$ ipython --no-banner

In [1]: import numpy as np

In [2]: np.set_printoptions(suppress=True, linewidth=120)

In [3]: M2 = np.array([[1], [0], [2], [1]])

In [4]: C = np.array([[2, 2, 4, 3, 2, 2]])

In [5]: rng = np.random.default_rng(35)

In [6]: data = M2 @ C + 0.3 * rng.normal(size=(4, 6))

In [7]: data.round(1) + 0
Out[7]: 
array([[ 1.7,  2.2,  4.3,  3.2,  2.4,  2. ],
       [-0.4,  0. ,  0.1,  0.1, -0.2, -0.6],
       [ 4.6,  4. ,  8.1,  5.8,  3.8,  4.2],
       [ 2.3,  1.7,  3.8,  2.8,  1.7,  1.8]])

In [8]: x0 = np.array([-2, 3, 1, 3, 2, 1])

In [9]: a = np.maximum(data @ x0, 0)

In [10]: np.round(data * (a > 1e-9)[:, None], 1) + 0
Out[10]: 
array([[ 1.7,  2.2,  4.3,  3.2,  2.4,  2. ],
       [-0.4,  0. ,  0.1,  0.1, -0.2, -0.6],
       [ 4.6,  4. ,  8.1,  5.8,  3.8,  4.2],
       [ 2.3,  1.7,  3.8,  2.8,  1.7,  1.8]])

In [11]: np.round(data.T @ a, 1)
Out[11]: array([266.1, 244.8, 499.6, 360.4, 239. , 247.4])

In [12]: np.round(np.tanh(data @ x0), 1)
Out[12]: array([1. , 0.3, 1. , 1. ])

In [13]: np.flatnonzero(a > 1e-9)
Out[13]: array([0, 1, 2, 3])

In [14]: F = np.load("x.npy")

In [15]: F
Out[15]: 
array([[  1,  -3,   9, -27],
       [  1,  -2,   4,  -8],
       [  1,  -1,   1,  -1],
       [  1,   0,   0,   0]])

In [16]: U, sigma, vt = np.linalg.svd(F)

In [17]: sigma.round(1)
Out[17]: array([30.1,  2.2,  0.9,  0.2])

In [18]: np.argmax(sigma[:-1] / (sigma[1:] + 1e-6)) + 1
Out[18]: np.int64(1)

In [19]: M2 = U[:, :1] @ np.diag(sigma[:1]) @ vt[:1]

In [20]: np.linalg.matrix_rank(F, rtol=0.05)
Out[20]: np.int64(2)

In [21]: np.linalg.matrix_rank(M2)
Out[21]: np.int64(1)

In [22]: M2.round(1) + 0
Out[22]: 
array([[  1.2,  -3.3,   9.4, -26.8],
       [  0.4,  -1.1,   3. ,  -8.5],
       [  0.1,  -0.2,   0.5,  -1.3],
       [  0. ,   0. ,   0. ,   0. ]])

In [23]: np.round(np.abs(F - M2).max(), 1)
Out[23]: np.float64(1.0)

In [24]: round(np.linalg.norm(F - M2, 2), 1), round(sigma[1], 1)
Out[24]: (np.float64(2.2), np.float64(2.2))

In [25]: gram = F.T @ F

In [26]: np.diag(gram)
Out[26]: array([  4,  14,  98, 794])

In [27]: (F @ F.T).shape
Out[27]: (4, 4)

In [28]: x0 = np.array([2, 3, 3, 3])

In [29]: rhs = F @ x0

In [30]: rhs
Out[30]: array([-61, -16,  -1,   2])

In [31]: np.round(np.linalg.solve(F, rhs), 1)
Out[31]: array([2., 3., 3., 3.])

In [32]: np.round(np.linalg.solve(F, rhs + F[:, 1]), 1)
Out[32]: array([2., 4., 3., 3.])

In [33]: np.round(np.linalg.solve(F.T, F[3]), 1)
Out[33]: array([-0.,  0.,  0.,  1.])

In [34]: t3 = np.stack([F, -3 * F, F[::-1]])

In [35]: np.linalg.matrix_rank(t3.reshape(3, -1))
Out[35]: np.int64(2)

In [36]: t3.shape
Out[36]: (3, 4, 4)

In [37]: np.round(np.linalg.det(t3), 1)
Out[37]: array([ 12., 972.,  12.])

In [38]: X = np.array([[3, -2, 1, -2, -2, 3, 3],
    ...:     [-1, 2, -2, -3, 0, 3, 3],
    ...:     [-3, 1, 8, -3, -1, 3, -3],
    ...:     [-3, 0, -1, 2, 3, 2, 0],
    ...:     [3, 1, 0, -1, 2, -2, 3],
    ...:     [3, 0, 2, 2, 3, -3, 0],
    ...:     [-3, -1, 3, 0, 1, 0, 2]])

In [39]: round(float(np.linalg.norm(X, 2)), 1)
Out[39]: 10.9

In [40]: round(float(np.linalg.norm(X, "nuc")), 1)
Out[40]: 38.9

In [41]: np.linalg.norm(X, axis=1).argmax()
Out[41]: np.int64(2)

In [42]: X[4] @ X[3]
Out[42]: np.int64(-9)

In [43]: np.round(np.linalg.norm(X[4], 1), 1), np.round(np.linalg.norm(X[4], np.inf), 1)
Out[43]: (np.float64(12.0), np.float64(3.0))

In [44]: M2 = np.array([[1, 0], [2, 1]])

In [45]: C = np.array([[-2, 1], [0, -2]])

In [46]: K = np.kron(M2, C)

In [47]: K
Out[47]: 
array([[-2,  1,  0,  0],
       [ 0, -2,  0,  0],
       [-4,  2, -2,  1],
       [ 0, -4,  0, -2]])

In [48]: f = np.array([3, 2, -3, -2])

In [49]: M2 = K + np.outer(f, np.eye(4)[2])

In [50]: np.linalg.matrix_rank(M2 - K)
Out[50]: np.int64(1)

In [51]: np.round(np.linalg.det(M2) / np.linalg.det(K), 1), round(1 + np.linalg.solve(K, f)[2], 1)
Out[51]: (np.float64(7.0), np.float64(7.0))

In [52]: np.linalg.matrix_rank(np.linalg.inv(M2) - np.linalg.inv(K), tol=1e-8)
Out[52]: np.int64(1)

In [53]: vals, vecs = np.linalg.eig(K)

In [54]: np.round(np.sort(np.linalg.eigvals(np.linalg.inv(K))), 1)
Out[54]: array([-0.5, -0.5, -0.5, -0.5])

In [55]: np.round(np.sort(np.linalg.eigvals(K.T)), 1)
Out[55]: array([-2., -2., -2., -2.])

In [56]: K @ vecs[:, 0] - vals[0] * vecs[:, 0]
Out[56]: array([0., 0., 0., 0.])

In [57]: (K - K.T) / 2
Out[57]: 
array([[ 0. ,  0.5,  2. ,  0. ],
       [-0.5,  0. , -1. ,  2. ],
       [-2. ,  1. ,  0. ,  0.5],
       [ 0. , -2. , -0.5,  0. ]])

In [58]: np.allclose(K @ K.T, K.T @ K)
Out[58]: False

In [59]: np.allclose(K, K.T)
Out[59]: False

In [60]: np.linalg.matrix_power(K, 2)
Out[60]: 
array([[  4,  -4,   0,   0],
       [  0,   4,   0,   0],
       [ 16, -16,   4,  -4],
       [  0,  16,   0,   4]])

In [61]: np.trace(K)
Out[61]: np.int64(-8)

In [62]: np.round(np.sort(np.abs(np.linalg.eigvals(K))), 1)
Out[62]: array([2., 2., 2., 2.])

In [63]: np.round(np.linalg.det(K), 1)
Out[63]: np.float64(16.0)

In [64]: x0 = np.array([-3, -3, -4, 5])

In [65]: rhs = K @ x0

In [66]: rhs
Out[66]: array([ 3,  6, 19,  2])

In [67]: np.round(np.linalg.solve(K, rhs + K[:, 3]), 1)
Out[67]: array([-3., -3., -4.,  6.])

In [68]: np.round(np.linalg.solve(K, K[:, 0]), 1)
Out[68]: array([ 1., -0.,  0.,  0.])

In [69]: np.round(np.linalg.solve(K, rhs), 1)
Out[69]: array([-3., -3., -4.,  5.])

In [70]: U, sigma, vt = np.linalg.svd(K, full_matrices=False)

In [71]: U.shape, sigma.shape, vt.shape
Out[71]: ((4, 4), (4,), (4, 4))

In [72]: np.round(sigma / sigma[0], 1)
Out[72]: array([1. , 0.6, 0.2, 0.1])

In [73]: np.round(U.T @ K @ vt.T, 1) + 0
Out[73]: 
array([[6.2, 0. , 0. , 0. ],
       [0. , 3.8, 0. , 0. ],
       [0. , 0. , 1.1, 0. ],
       [0. , 0. , 0. , 0.6]])

In [74]: np.round(np.cumsum(sigma ** 2) / np.sum(sigma ** 2), 1)
Out[74]: array([0.7, 1. , 1. , 1. ])

In [75]: np.round(np.abs(vt[0]), 1)
Out[75]: array([0.6, 0.7, 0.2, 0.3])

In [76]: np.round(U.T @ U, 1) + 0
Out[76]: 
array([[1., 0., 0., 0.],
       [0., 1., 0., 0.],
       [0., 0., 1., 0.],
       [0., 0., 0., 1.]])

In [77]: np.allclose(U * sigma @ vt, K)
Out[77]: True

In [78]: np.abs(U[:, 0]).round(6).argmax()
Out[78]: np.int64(2)

In [79]: M2 = np.array([[2, -2], [1, -1]])

In [80]: C = np.array([[-4, 4], [2, 1]])

In [81]: E = np.kron(M2, C)

In [82]: E
Out[82]: 
array([[-8,  8,  8, -8],
       [ 4,  2, -4, -2],
       [-4,  4,  4, -4],
       [ 2,  1, -2, -1]])

In [83]: U, sigma, vt = np.linalg.svd(E)

In [84]: np.argmax(sigma[:-1] / (sigma[1:] + 1e-6)) + 1
Out[84]: np.int64(2)

In [85]: sigma.round(1) + 0
Out[85]: array([18. ,  6.6,  0. ,  0. ])

In [86]: M2 = U[:, :2] @ np.diag(sigma[:2]) @ vt[:2]

In [87]: round(float(np.linalg.norm(E - M2) / np.linalg.norm(E)), 1)
Out[87]: 0.0

In [88]: np.linalg.matrix_rank(M2)
Out[88]: np.int64(2)

In [89]: gram = E.T @ E

In [90]: np.diag(gram)
Out[90]: array([100,  85, 100,  85])

In [91]: np.round(np.linalg.svd(E, compute_uv=False) ** 2, 1) + 0
Out[91]: array([325.8,  44.2,   0. ,   0. ])

In [92]: np.round(np.linalg.eigvalsh(gram)[::-1], 1) + 0
Out[92]: array([325.8,  44.2,   0. ,   0. ])

In [93]: np.allclose(gram, gram.T)
Out[93]: True

In [94]: np.trace(gram), (E ** 2).sum()
Out[94]: (np.int64(370), np.int64(370))

In [95]: np.linalg.matrix_rank(gram)
Out[95]: np.int64(2)

In [96]: gram
Out[96]: 
array([[ 100,  -70, -100,   70],
       [ -70,   85,   70,  -85],
       [-100,   70,  100,  -70],
       [  70,  -85,  -70,   85]])

In [97]: mat = np.load("case14.npy")

In [98]: mat
Out[98]: 
array([[ 2,  3,  4,  5,  6,  7,  8],
       [ 9, 10, 11, 12, 13, 14, 15],
       [16, 17, 18, 19, 20, 21, 22],
       [23, 24, 25, 26, 27, 28, 29],
       [30, 31, 32, 33, 34, 35, 36],
       [37, 38, 39, 40, 41, 42, 43]])

In [99]: U, sigma, vt = np.linalg.svd(mat)

In [100]: vecs = vt[:(sigma > 1e-8).sum()]

In [101]: x0 = mat[1] + 2 * mat[0] + rng.integers(2) * np.eye(7)[0]

In [102]: x0
Out[102]: array([14., 16., 19., 22., 25., 28., 31.])

In [103]: np.round(vecs.T @ vecs, 1) + 0
Out[103]: 
array([[ 0.5,  0.4,  0.2,  0.1,  0. , -0.1, -0.2],
       [ 0.4,  0.3,  0.2,  0.1,  0.1,  0. , -0.1],
       [ 0.2,  0.2,  0.2,  0.1,  0.1,  0.1,  0. ],
       [ 0.1,  0.1,  0.1,  0.1,  0.1,  0.1,  0.1],
       [ 0. ,  0.1,  0.1,  0.1,  0.2,  0.2,  0.2],
       [-0.1,  0. ,  0.1,  0.1,  0.2,  0.3,  0.4],
       [-0.2, -0.1,  0. ,  0.1,  0.2,  0.4,  0.5]])

In [104]: np.linalg.matrix_rank(np.vstack([mat, x0]))
Out[104]: np.int64(3)

In [105]: r = np.linalg.matrix_rank(mat)

In [106]: r
Out[106]: np.int64(2)

In [107]: null = np.linalg.svd(mat)[2][r:].T

In [108]: np.allclose(mat @ null, 0)
Out[108]: True

In [109]: np.linalg.matrix_rank(mat.T @ mat), np.linalg.matrix_rank(mat @ mat.T)
Out[109]: (np.int64(2), np.int64(2))

In [110]: [int(np.linalg.matrix_rank(mat[:, :j + 1])) for j in range(7)]
Out[110]: [1, 2, 2, 2, 2, 2, 2]

In [111]: [int(np.linalg.matrix_rank(np.delete(mat, i, axis=0))) for i in range(6)]
Out[111]: [2, 2, 2, 2, 2, 2]
